$ python -q
>>> import numpy as np
>>> from numpy import linalg as LA
>>> np.set_printoptions(precision=1, suppress=True, linewidth=120)
>>> def tidy(a):
...     return np.round(a, 1) + 0
... 
>>> mat = np.array([[0, 1, 1, 0], [1, 0, 0, 1], [1, 0, 0, 1], [0, 1, 1, 0]])
>>> # row 2 repeats row 1
>>> Uu, s, Vt = LA.svd(mat)
>>> vecs = Vt[:(s > 1e-8).sum()]
>>> rng = np.random.default_rng(4722)
>>> x0 = mat[0] + -3 * mat[1] + rng.integers(2) * np.eye(4)[0]
>>> x0
array([-3.,  1.,  1., -3.])
>>> tidy(vecs.T @ vecs)
array([[0.5, 0. , 0. , 0.5],
       [0. , 0.5, 0.5, 0. ],
       [0. , 0.5, 0.5, 0. ],
       [0.5, 0. , 0. , 0.5]])
>>> tidy(LA.norm(x0 - vecs.T @ vecs @ x0))
np.float64(0.0)
>>> gram = mat.T @ mat
>>> np.trace(gram), (mat ** 2).sum()
(np.int64(8), np.int64(8))
>>> np.diag(gram)
array([2, 2, 2, 2])
>>> (mat @ mat.T).shape
(4, 4)
>>> tidy(np.sort(np.abs(LA.eigvals(mat))))
array([0., 0., 2., 2.])
>>> mat @ mat
array([[2, 0, 0, 2],
       [0, 2, 2, 0],
       [0, 2, 2, 0],
       [2, 0, 0, 2]])
>>> np.allclose(mat @ mat.T, mat.T @ mat)
True
>>> np.trace(mat)
np.int64(0)
>>> Uu, s, Vt = LA.svd(mat, full_matrices=False)
>>> np.allclose(Uu * s @ Vt, mat)
True
>>> tidy(s / s[0])
array([1., 1., 0., 0.])
>>> tidy(np.sqrt((s ** 2).sum())), tidy(LA.norm(mat))
(np.float64(2.8), np.float64(2.8))
>>> tidy(Uu.T @ mat @ Vt.T)
array([[2., 0., 0., 0.],
       [0., 2., 0., 0.],
       [0., 0., 0., 0.],
       [0., 0., 0., 0.]])
>>> tidy(Vt @ Vt.T)
array([[1., 0., 0., 0.],
       [0., 1., 0., 0.],
       [0., 0., 1., 0.],
       [0., 0., 0., 1.]])
>>> K = np.loadtxt("sample6.csv", delimiter=",")
>>> K
array([[0., 1., 1., 1., 1., 1., 1., 1., 1., 1., 1., 1.],
       [1., 0., 1., 1., 1., 1., 1., 1., 1., 1., 1., 1.],
       [1., 1., 0., 1., 1., 1., 1., 1., 1., 1., 1., 1.],
       [1., 1., 1., 0., 1., 1., 1., 1., 1., 1., 1., 1.],
       [1., 1., 1., 1., 0., 1., 1., 1., 1., 1., 1., 1.],
       [1., 1., 1., 1., 1., 0., 1., 1., 1., 1., 1., 1.],
       [1., 1., 1., 1., 1., 1., 0., 1., 1., 1., 1., 1.],
       [1., 1., 1., 1., 1., 1., 1., 0., 1., 1., 1., 1.],
       [1., 1., 1., 1., 1., 1., 1., 1., 0., 1., 1., 1.],
       [1., 1., 1., 1., 1., 1., 1., 1., 1., 0., 1., 1.],
       [1., 1., 1., 1., 1., 1., 1., 1., 1., 1., 0., 1.],
       [1., 1., 1., 1., 1., 1., 1., 1., 1., 1., 1., 0.]])
>>> # equal to its transpose
>>> Uu, s, Vt = LA.svd(K)
>>> np.argmax(s[:-1] / (s[1:] + 1e-6)) + 1
np.int64(1)
>>> B = Uu[:, :1] @ np.diag(s[:1]) @ Vt[:1]
>>> tidy(LA.norm(K - B) / LA.norm(K))
np.float64(0.3)
>>> tidy(np.abs(K - B).max())
np.float64(0.9)
>>> C = np.sign(np.array([[2, -3, 1, 2], [0, -1, -3, 0], [2, 0, 3, 1], [1, 1, -1, -3]]))
>>> B = (np.tril(C, -1) + np.eye(4)) @ (np.triu(C, 1) + np.eye(4))
>>> evals = np.array([0, 3, 1, -4])
>>> W0 = np.rint(B * evals @ LA.inv(B)) + 0
>>> W0
array([[ 6., -1., -4., -2.],
       [ 2.,  5.,  0., -2.],
       [15.,  4., -8., -7.],
       [ 7.,  3., -4., -3.]])
>>> evals, vecs = LA.eigh(K)
>>> np.abs(vecs[:, -1]).round(6).argmax()
np.int64(0)
>>> tidy(LA.svd(K, compute_uv=False))
array([11.,  1.,  1.,  1.,  1.,  1.,  1.,  1.,  1.,  1.,  1.,  1.])
>>> evals.sum(), np.trace(K)
(np.float64(0.0), np.float64(0.0))
>>> tidy(evals)
array([-1., -1., -1., -1., -1., -1., -1., -1., -1., -1., -1., 11.])
>>> np.unique(evals.round(6) + 0, return_counts=True)[1]
array([11,  1])
>>> (evals > 1e-8).sum(), (evals < -1e-8).sum()
(np.int64(1), np.int64(11))
>>> tidy(vecs @ np.diag(evals) @ vecs.T)
array([[0., 1., 1., 1., 1., 1., 1., 1., 1., 1., 1., 1.],
       [1., 0., 1., 1., 1., 1., 1., 1., 1., 1., 1., 1.],
       [1., 1., 0., 1., 1., 1., 1., 1., 1., 1., 1., 1.],
       [1., 1., 1., 0., 1., 1., 1., 1., 1., 1., 1., 1.],
       [1., 1., 1., 1., 0., 1., 1., 1., 1., 1., 1., 1.],
       [1., 1., 1., 1., 1., 0., 1., 1., 1., 1., 1., 1.],
       [1., 1., 1., 1., 1., 1., 0., 1., 1., 1., 1., 1.],
       [1., 1., 1., 1., 1., 1., 1., 0., 1., 1., 1., 1.],
       [1., 1., 1., 1., 1., 1., 1., 1., 0., 1., 1., 1.],
       [1., 1., 1., 1., 1., 1., 1., 1., 1., 0., 1., 1.],
       [1., 1., 1., 1., 1., 1., 1., 1., 1., 1., 0., 1.],
       [1., 1., 1., 1., 1., 1., 1., 1., 1., 1., 1., 0.]])
>>> gram = W0.T @ W0
>>> np.diag(gram)
array([314.,  51.,  96.,  66.])
>>> gram
array([[ 314.,   85., -172., -142.],
       [  85.,   51.,  -40.,  -45.],
       [-172.,  -40.,   96.,   76.],
       [-142.,  -45.,   76.,   66.]])
>>> B = np.array([[2, -1, 2, -2, -1, 1, -2, -1, 1, -1, 0],
...     [-2, 2, 2, -1, -2, -2, 2, 2, 2, -2, 0]])
>>> arr = np.block([[np.zeros((2, 2)), B], [B.T, np.zeros((11, 11))]])
>>> arr
array([[ 0.,  0.,  2., -1.,  2., -2., -1.,  1., -2., -1.,  1., -1.,  0.],
       [ 0.,  0., -2.,  2.,  2., -1., -2., -2.,  2.,  2.,  2., -2.,  0.],
       [ 2., -2.,  0.,  0.,  0.,  0.,  0.,  0.,  0.,  0.,  0.,  0.,  0.],
       [-1.,  2.,  0.,  0.,  0.,  0.,  0.,  0.,  0.,  0.,  0.,  0.,  0.],
       [ 2.,  2.,  0.,  0.,  0.,  0.,  0.,  0.,  0.,  0.,  0.,  0.,  0.],
       [-2., -1.,  0.,  0.,  0.,  0.,  0.,  0.,  0.,  0.,  0.,  0.,  0.],
       [-1., -2.,  0.,  0.,  0.,  0.,  0.,  0.,  0.,  0.,  0.,  0.,  0.],
       [ 1., -2.,  0.,  0.,  0.,  0.,  0.,  0.,  0.,  0.,  0.,  0.,  0.],
       [-2.,  2.,  0.,  0.,  0.,  0.,  0.,  0.,  0.,  0.,  0.,  0.,  0.],
       [-1.,  2.,  0.,  0.,  0.,  0.,  0.,  0.,  0.,  0.,  0.,  0.,  0.],
       [ 1.,  2.,  0.,  0.,  0.,  0.,  0.,  0.,  0.,  0.,  0.,  0.,  0.],
       [-1., -2.,  0.,  0.,  0.,  0.,  0.,  0.,  0.,  0.,  0.,  0.,  0.],
       [ 0.,  0.,  0.,  0.,  0.,  0.,  0.,  0.,  0.,  0.,  0.,  0.,  0.]])
>>> # 2 groups of indices that never mix
>>> tidy(LA.det(arr))
np.float64(0.0)
>>> np.flatnonzero(LA.matrix_power((arr != 0) + (arr.T != 0) + np.eye(13), 13)[5])
array([ 0,  1,  2,  3,  4,  5,  6,  7,  8,  9, 10, 11])
>>> tidy(np.sort(LA.eigvals(arr).real))
array([-6.1, -4.7,  0. ,  0. ,  0. ,  0. ,  0. ,  0. ,  0. ,  0. ,  0. ,  4.7,  6.1])
>>> np.all(LA.eigvalsh(arr) > 0)
np.False_
>>> r = LA.matrix_rank(arr)
>>> r
np.int64(4)
>>> null = LA.svd(arr)[2][r:].T
>>> np.allclose(arr @ null, 0)
True
>>> [int(LA.matrix_rank(arr[:, :j + 1])) for j in range(13)]
[1, 2, 3, 4, 4, 4, 4, 4, 4, 4, 4, 4, 4]
>>> Uu, s, Vt = LA.svd(arr)
>>> np.argmax(s[:-1] / (s[1:] + 1e-6)) + 1
np.int64(4)
>>> tidy(s)
array([6.1, 6.1, 4.7, 4.7, 0. , 0. , 0. , 0. , 0. , 0. , 0. , 0. , 0. ])
>>> B = Uu[:, :4] @ np.diag(s[:4]) @ Vt[:4]
>>> tidy(LA.norm(arr - B) / LA.norm(arr))
np.float64(0.0)
>>> tidy(LA.norm(arr - B, 2)), tidy(s[4])
(np.float64(0.0), np.float64(0.0))
